$ python3 -q
>>> import numpy as np
>>> import numpy.linalg as la
>>> np.set_printoptions(precision=2, suppress=True, linewidth=120, floatmode="fixed")
>>> rd = lambda a: np.round(a, 2) + 0
>>> A = np.load("data.npy")
>>> A
array([[ 0.00,  0.00,  0.00,  0.00,  0.00,  0.00,  0.00,  0.00,  0.00,  0.00,  0.00, -3.00],
       [ 0.00,  0.00,  0.00,  0.00,  0.00,  0.00,  0.00,  0.00,  0.00,  0.00,  0.00,  1.00],
       [ 0.00,  0.00,  0.00,  0.00,  0.00,  0.00,  0.00,  0.00,  0.00,  0.00,  0.00, -2.00],
       [ 0.00,  0.00,  0.00,  0.00,  0.00,  0.00,  0.00,  0.00,  0.00,  0.00,  0.00,  2.00],
       [ 0.00,  0.00,  0.00,  0.00,  0.00,  0.00,  0.00,  0.00,  0.00,  0.00,  0.00, -3.00],
       [ 0.00,  0.00,  0.00,  0.00,  0.00,  0.00,  0.00,  0.00,  0.00,  0.00,  0.00,  3.00],
       [ 0.00,  0.00,  0.00,  0.00,  0.00,  0.00,  0.00,  0.00,  0.00,  0.00,  0.00, -2.00],
       [ 0.00,  0.00,  0.00,  0.00,  0.00,  0.00,  0.00,  0.00,  0.00,  0.00,  0.00, -2.00],
       [ 0.00,  0.00,  0.00,  0.00,  0.00,  0.00,  0.00,  0.00,  0.00,  0.00,  0.00,  2.00],
       [ 0.00,  0.00,  0.00,  0.00,  0.00,  0.00,  0.00,  0.00,  0.00,  0.00,  0.00,  1.00],
       [ 0.00,  0.00,  0.00,  0.00,  0.00,  0.00,  0.00,  0.00,  0.00,  0.00,  0.00, -3.00],
       [-3.00,  1.00, -2.00,  2.00, -3.00,  3.00, -2.00, -2.00,  2.00,  1.00, -3.00,  0.00]])
>>> rd(la.eigvalsh(A).min())
np.float64(-7.62)
>>> [round(float(la.det(A[:i, :i])), 2) + 0 for i in range(1, 13)]
[0.0, 0.0, 0.0, 0.0, 0.0, 0.0, 0.0, 0.0, 0.0, 0.0, 0.0, 0.0]
>>> np.all(la.eigvalsh(A) > 0)
np.False_
>>> vec = np.array([2, 1, 0, -5, 5, -4, 0, 0, -3, -3, -1, 2])
>>> la.norm(A @ vec) <= la.norm(A, 2) * la.norm(vec) + 1e-9
np.True_
>>> np.sign((A @ vec).round(6))
array([-1.00,  1.00, -1.00,  1.00, -1.00,  1.00, -1.00, -1.00,  1.00,  1.00, -1.00, -1.00])
>>> A @ np.eye(12)[4]
array([ 0.00,  0.00,  0.00,  0.00,  0.00,  0.00,  0.00,  0.00,  0.00,  0.00,  0.00, -3.00])
>>> np.allclose(A[:-1].T @ la.lstsq(A[:-1].T, A[-1])[0], A[-1])
False
>>> rd(A @ la.pinv(A) @ A)
array([[ 0.00,  0.00,  0.00,  0.00,  0.00,  0.00,  0.00,  0.00,  0.00,  0.00,  0.00, -3.00],
       [ 0.00,  0.00,  0.00,  0.00,  0.00,  0.00,  0.00,  0.00,  0.00,  0.00,  0.00,  1.00],
       [ 0.00,  0.00,  0.00,  0.00,  0.00,  0.00,  0.00,  0.00,  0.00,  0.00,  0.00, -2.00],
       [ 0.00,  0.00,  0.00,  0.00,  0.00,  0.00,  0.00,  0.00,  0.00,  0.00,  0.00,  2.00],
       [ 0.00,  0.00,  0.00,  0.00,  0.00,  0.00,  0.00,  0.00,  0.00,  0.00,  0.00, -3.00],
       [ 0.00,  0.00,  0.00,  0.00,  0.00,  0.00,  0.00,  0.00,  0.00,  0.00,  0.00,  3.00],
       [ 0.00,  0.00,  0.00,  0.00,  0.00,  0.00,  0.00,  0.00,  0.00,  0.00,  0.00, -2.00],
       [ 0.00,  0.00,  0.00,  0.00,  0.00,  0.00,  0.00,  0.00,  0.00,  0.00,  0.00, -2.00],
       [ 0.00,  0.00,  0.00,  0.00,  0.00,  0.00,  0.00,  0.00,  0.00,  0.00,  0.00,  2.00],
       [ 0.00,  0.00,  0.00,  0.00,  0.00,  0.00,  0.00,  0.00,  0.00,  0.00,  0.00,  1.00],
       [ 0.00,  0.00,  0.00,  0.00,  0.00,  0.00,  0.00,  0.00,  0.00,  0.00,  0.00, -3.00],
       [-3.00,  1.00, -2.00,  2.00, -3.00,  3.00, -2.00, -2.00,  2.00,  1.00, -3.00,  0.00]])
>>> np.abs(np.diag(la.qr(A)[1])) > 1e-9
array([ True, False, False, False, False, False, False, False, False, False, False,  True])
